$ ipython --no-banner

In [1]: import numpy as np

In [2]: from numpy import linalg as LA

In [3]: np.set_printoptions(precision=1, suppress=True, linewidth=200)

In [4]: rnd = lambda a: np.round(a, 1) + 0

In [5]: W0 = np.loadtxt("case9.csv", delimiter=",")

In [6]: W0
Out[6]: 
array([[-1.,  4.,  2.,  2., -3.,  2.,  0., -1.,  4.,  4., -5.],
       [-1.,  1.,  2., -4., -5., -5., -1.,  1., -4.,  5., -2.],
       [-5.,  2.,  5.,  4.,  0., -2.,  4., -1.,  4.,  5.,  5.],
       [ 4., -4.,  0.,  4.,  5.,  1., -2.,  2., -3.,  2.,  3.],
       [ 1., -4., -2., -5., -2.,  0., -4., -3., -4., -3., -5.],
       [-5., -1., -3.,  3.,  1., -3.,  3.,  1., -5.,  2., -3.]])

In [7]: out = np.array([[1, 2, 1],
   ...:     [1, 2, 0],
   ...:     [0, 2, 1],
   ...:     [3, 3, 0],
   ...:     [3, 0, 0],
   ...:     [0, 2, 3],
   ...:     [1, 3, 3],
   ...:     [2, 1, 0],
   ...:     [2, 0, 0],
   ...:     [3, 1, 3],
   ...:     [2, 1, 0]])

In [8]: np.einsum("ij,ij->i", W0, W0)
Out[8]: array([ 96., 119., 157., 104., 125., 102.])

In [9]: LA.matrix_rank(np.vstack([W0, out.T]))
Out[9]: np.int64(9)

In [10]: W0 @ out
Out[10]: 
array([[  8.,  18.,  19.],
       [-23., -17.,  -2.],
       [ 44.,  33.,  21.],
       [ 35.,  15.,   7.],
       [-61., -48., -22.],
       [  1.,  -6.,  -2.]])

In [11]: np.vstack([W0, out.T]).shape
Out[11]: (9, 11)

In [12]: LA.matrix_rank(W0 @ out)
Out[12]: np.int64(3)

In [13]: np.einsum("ik,kj->ji", W0, out)
Out[13]: 
array([[  8., -23.,  44.,  35., -61.,   1.],
       [ 18., -17.,  33.,  15., -48.,  -6.],
       [ 19.,  -2.,  21.,   7., -22.,  -2.]])

In [14]: K = np.load("arr.npy")

In [15]: K
Out[15]: 
array([[1. , 0.7, 0.5, 0.3, 0.2, 0.2, 0.1, 0.1, 0.1, 0. ],
       [0.7, 1. , 0.7, 0.5, 0.3, 0.2, 0.2, 0.1, 0.1, 0.1],
       [0.5, 0.7, 1. , 0.7, 0.5, 0.3, 0.2, 0.2, 0.1, 0.1],
       [0.3, 0.5, 0.7, 1. , 0.7, 0.5, 0.3, 0.2, 0.2, 0.1],
       [0.2, 0.3, 0.5, 0.7, 1. , 0.7, 0.5, 0.3, 0.2, 0.2],
       [0.2, 0.2, 0.3, 0.5, 0.7, 1. , 0.7, 0.5, 0.3, 0.2],
       [0.1, 0.2, 0.2, 0.3, 0.5, 0.7, 1. , 0.7, 0.5, 0.3],
       [0.1, 0.1, 0.2, 0.2, 0.3, 0.5, 0.7, 1. , 0.7, 0.5],
       [0.1, 0.1, 0.1, 0.2, 0.2, 0.3, 0.5, 0.7, 1. , 0.7],
       [0. , 0.1, 0.1, 0.1, 0.2, 0.2, 0.3, 0.5, 0.7, 1. ]])

In [16]: vec = np.array([4, 4, 0, 0, 1, 4, 3, 0, 0, 1])

In [17]: y = K @ vec

In [18]: rnd(y)
Out[18]: array([8.1, 8.6, 7.2, 6.9, 7.5, 8.6, 7.8, 5.7, 4.4, 3.3])

In [19]: rnd(LA.solve(K, y + K[:, 9]))
Out[19]: array([4., 4., 0., 0., 1., 4., 3., 0., 0., 2.])

In [20]: rnd(LA.solve(K, y))
Out[20]: array([4., 4., 0., 0., 1., 4., 3., 0., 0., 1.])

In [21]: u = np.array([1, 2])

In [22]: np.array([np.convolve(row, u, "same") for row in W0])
Out[22]: 
array([[ -1.,   2.,  10.,   6.,   1.,  -4.,   4.,  -1.,   2.,  12.,   3.],
       [ -1.,  -1.,   4.,   0., -13., -15., -11.,  -1.,  -2.,  -3.,   8.],
       [ -5.,  -8.,   9.,  14.,   8.,  -2.,   0.,   7.,   2.,  13.,  15.],
       [  4.,   4.,  -8.,   4.,  13.,  11.,   0.,  -2.,   1.,  -4.,   7.],
       [  1.,  -2., -10.,  -9., -12.,  -4.,  -4., -11., -10., -11., -11.],
       [ -5., -11.,  -5.,  -3.,   7.,  -1.,  -3.,   7.,  -3.,  -8.,   1.]])

In [23]: np.correlate(W0[1], W0[0], "full")
Out[23]: array([  5.,  -9., -10.,  33.,  16., -15., -26., -25.,  11., -32.,  19.,  18., -46., -37.,   7., -24.,  13., -11.,  20., -13.,   2.])

In [24]: mat = np.loadtxt("mat.csv", delimiter=",")

In [25]: mat
Out[25]: 
array([[-6.,  2.,  0.,  0.,  0.,  0.,  0.,  0.,  0.,  0.],
       [ 2., -5.,  2.,  0.,  0.,  0.,  0.,  0.,  0.,  0.],
       [ 0.,  2.,  4.,  2.,  0.,  0.,  0.,  0.,  0.,  0.],
       [ 0.,  0.,  2., -4.,  2.,  0.,  0.,  0.,  0.,  0.],
       [ 0.,  0.,  0.,  2.,  3.,  2.,  0.,  0.,  0.,  0.],
       [ 0.,  0.,  0.,  0.,  2., -8.,  2.,  0.,  0.,  0.],
       [ 0.,  0.,  0.,  0.,  0.,  2., -8.,  2.,  0.,  0.],
       [ 0.,  0.,  0.,  0.,  0.,  0.,  2.,  0.,  2.,  0.],
       [ 0.,  0.,  0.,  0.,  0.,  0.,  0.,  2.,  8.,  2.],
       [ 0.,  0.,  0.,  0.,  0.,  0.,  0.,  0.,  2.,  0.]])

In [26]: u, r1 = mat[7], mat[2]

In [27]: u @ u
Out[27]: np.float64(8.0)

In [28]: u @ r1
Out[28]: np.float64(0.0)

In [29]: pr = (u @ r1) / (u @ u) * u

In [30]: LA.matrix_rank(np.outer(u, r1))
Out[30]: np.int64(1)

In [31]: np.outer(u, r1)
Out[31]: 
array([[0., 0., 0., 0., 0., 0., 0., 0., 0., 0.],
       [0., 0., 0., 0., 0., 0., 0., 0., 0., 0.],
       [0., 0., 0., 0., 0., 0., 0., 0., 0., 0.],
       [0., 0., 0., 0., 0., 0., 0., 0., 0., 0.],
       [0., 0., 0., 0., 0., 0., 0., 0., 0., 0.],
       [0., 0., 0., 0., 0., 0., 0., 0., 0., 0.],
       [0., 4., 8., 4., 0., 0., 0., 0., 0., 0.],
       [0., 0., 0., 0., 0., 0., 0., 0., 0., 0.],
       [0., 4., 8., 4., 0., 0., 0., 0., 0., 0.],
       [0., 0., 0., 0., 0., 0., 0., 0., 0., 0.]])

In [32]: (r1 - pr) @ u
Out[32]: np.float64(0.0)

In [33]: pr
Out[33]: array([0., 0., 0., 0., 0., 0., 0., 0., 0., 0.])

In [34]: rnd(LA.norm(u + r1) ** 2 + LA.norm(u - r1) ** 2)
Out[34]: np.float64(64.0)

In [35]: F = np.loadtxt("block1.csv", delimiter=",")

In [36]: F
Out[36]: 
array([[ 1.,  1.,  1.,  1.,  1.,  1.],
       [ 2.,  2.,  2.,  2.,  2.,  2.],
       [ 1., -2.,  1., -2.,  1., -2.],
       [ 1.,  1.,  1.,  1.,  1.,  1.],
       [ 2.,  2.,  2.,  2.,  2.,  2.],
       [ 1., -2.,  1., -2.,  1., -2.]])

In [37]: # rows and columns are dependent

In [38]: out = F / np.sqrt((F ** 2).mean(axis=1, keepdims=True))

In [39]: F - F.mean(axis=1, keepdims=True)
Out[39]: 
array([[ 0. ,  0. ,  0. ,  0. ,  0. ,  0. ],
       [ 0. ,  0. ,  0. ,  0. ,  0. ,  0. ],
       [ 1.5, -1.5,  1.5, -1.5,  1.5, -1.5],
       [ 0. ,  0. ,  0. ,  0. ,  0. ,  0. ],
       [ 0. ,  0. ,  0. ,  0. ,  0. ,  0. ],
       [ 1.5, -1.5,  1.5, -1.5,  1.5, -1.5]])

In [40]: LA.matrix_rank(out) == LA.matrix_rank(F)
Out[40]: np.True_

In [41]: rnd(LA.norm(out, axis=1))
Out[41]: array([2.4, 2.4, 2.4, 2.4, 2.4, 2.4])

In [42]: left, sv, Vh = LA.svd(mat, full_matrices=False)

In [43]: left.shape, sv.shape, Vh.shape
Out[43]: ((10, 10), (10,), (10, 10))

In [44]: rnd(sv)
Out[44]: array([10.4,  8.9,  7.7,  6.6,  5. ,  4.9,  3.7,  3.6,  0.7,  0.3])

In [45]: rnd(left.T @ left)
Out[45]: 
array([[1., 0., 0., 0., 0., 0., 0., 0., 0., 0.],
       [0., 1., 0., 0., 0., 0., 0., 0., 0., 0.],
       [0., 0., 1., 0., 0., 0., 0., 0., 0., 0.],
       [0., 0., 0., 1., 0., 0., 0., 0., 0., 0.],
       [0., 0., 0., 0., 1., 0., 0., 0., 0., 0.],
       [0., 0., 0., 0., 0., 1., 0., 0., 0., 0.],
       [0., 0., 0., 0., 0., 0., 1., 0., 0., 0.],
       [0., 0., 0., 0., 0., 0., 0., 1., 0., 0.],
       [0., 0., 0., 0., 0., 0., 0., 0., 1., 0.],
       [0., 0., 0., 0., 0., 0., 0., 0., 0., 1.]])

In [46]: rnd(np.cumsum(sv ** 2) / np.sum(sv ** 2))
Out[46]: array([0.3, 0.5, 0.7, 0.8, 0.9, 0.9, 1. , 1. , 1. , 1. ])

In [47]: rnd(Vh @ Vh.T)
Out[47]: 
array([[1., 0., 0., 0., 0., 0., 0., 0., 0., 0.],
       [0., 1., 0., 0., 0., 0., 0., 0., 0., 0.],
       [0., 0., 1., 0., 0., 0., 0., 0., 0., 0.],
       [0., 0., 0., 1., 0., 0., 0., 0., 0., 0.],
       [0., 0., 0., 0., 1., 0., 0., 0., 0., 0.],
       [0., 0., 0., 0., 0., 1., 0., 0., 0., 0.],
       [0., 0., 0., 0., 0., 0., 1., 0., 0., 0.],
       [0., 0., 0., 0., 0., 0., 0., 1., 0., 0.],
       [0., 0., 0., 0., 0., 0., 0., 0., 1., 0.],
       [0., 0., 0., 0., 0., 0., 0., 0., 0., 1.]])

In [48]: left, sv, Vh = LA.svd(F, full_matrices=False)

In [49]: np.allclose(left * sv @ Vh, F)
Out[49]: True

In [50]: rnd(np.abs(Vh[0]))
Out[50]: array([0.3, 0.5, 0.3, 0.5, 0.3, 0.5])

In [51]: rnd(sv)
Out[51]: array([8.1, 5. , 0. , 0. , 0. , 0. ])

In [52]: rnd(Vh @ Vh.T)
Out[52]: 
array([[1., 0., 0., 0., 0., 0.],
       [0., 1., 0., 0., 0., 0.],
       [0., 0., 1., 0., 0., 0.],
       [0., 0., 0., 1., 0., 0.],
       [0., 0., 0., 0., 1., 0.],
       [0., 0., 0., 0., 0., 1.]])

In [53]: np.abs(left[:, 0]).round(6).argmax()
Out[53]: np.int64(1)

In [54]: out = np.array([[2, 3], [3, 1], [-1, 1]])

In [55]: m1 = np.tile(out, (2, 3))

In [56]: m1
Out[56]: 
array([[ 2,  3,  2,  3,  2,  3],
       [ 3,  1,  3,  1,  3,  1],
       [-1,  1, -1,  1, -1,  1],
       [ 2,  3,  2,  3,  2,  3],
       [ 3,  1,  3,  1,  3,  1],
       [-1,  1, -1,  1, -1,  1]])

In [57]: # row 3 repeats row 0

In [58]: rnd(K.mean(axis=0))
Out[58]: array([0.3, 0.4, 0.4, 0.4, 0.5, 0.5, 0.4, 0.4, 0.4, 0.3])

In [59]: LA.cond(m1) > 100
Out[59]: np.True_

In [60]: LA.matrix_rank(m1, rtol=0.1)
Out[60]: np.int64(2)

In [61]: np.argsort(-LA.norm(m1, axis=0).round(6), kind="stable")[:3]
Out[61]: array([0, 2, 4])

In [62]: A = np.load("sample18.npy")

In [63]: A
Out[63]: 
array([[ 0, -1, -5,  1, -1,  3, -1, -3,  2],
       [ 1,  0,  1, -2,  2,  2, -4,  0, -2],
       [ 5, -1,  0,  2,  0,  0,  0, -2,  1],
       [-1,  2, -2,  0,  0,  2, -4,  0, -1],
       [ 1, -2,  0,  0,  0,  0,  0,  2,  2],
       [-3, -2,  0, -2,  0,  0, -4, -4,  5],
       [ 1,  4,  0,  4,  0,  4,  0,  2, -4],
       [ 3,  0,  2,  0, -2,  4, -2,  0,  4],
       [-2,  2, -1,  1, -2, -5,  4, -4,  0]])

In [64]: u, r1 = A[8], A[5]

In [65]: u @ r1
Out[65]: np.int64(0)

In [66]: pr = (u @ r1) / (u @ u) * u

In [67]: (r1 - pr) @ u
Out[67]: np.float64(0.0)

In [68]: LA.matrix_rank(np.outer(u, r1))
Out[68]: np.int64(1)

In [69]: rnd(LA.norm(u + r1) ** 2 + LA.norm(u - r1) ** 2)
Out[69]: np.float64(290.0)

In [70]: r = LA.matrix_rank(A)

In [71]: r
Out[71]: np.int64(8)

In [72]: ns = LA.svd(A)[2][r:].T

In [73]: rnd(A @ ns)
Out[73]: 
array([[0.],
       [0.],
       [0.],
       [0.],
       [0.],
       [0.],
       [0.],
       [0.],
       [0.]])

In [74]: LA.matrix_rank(A.T @ A), LA.matrix_rank(A @ A.T)
Out[74]: (np.int64(8), np.int64(8))

In [75]: np.allclose(A @ ns, 0)
Out[75]: True
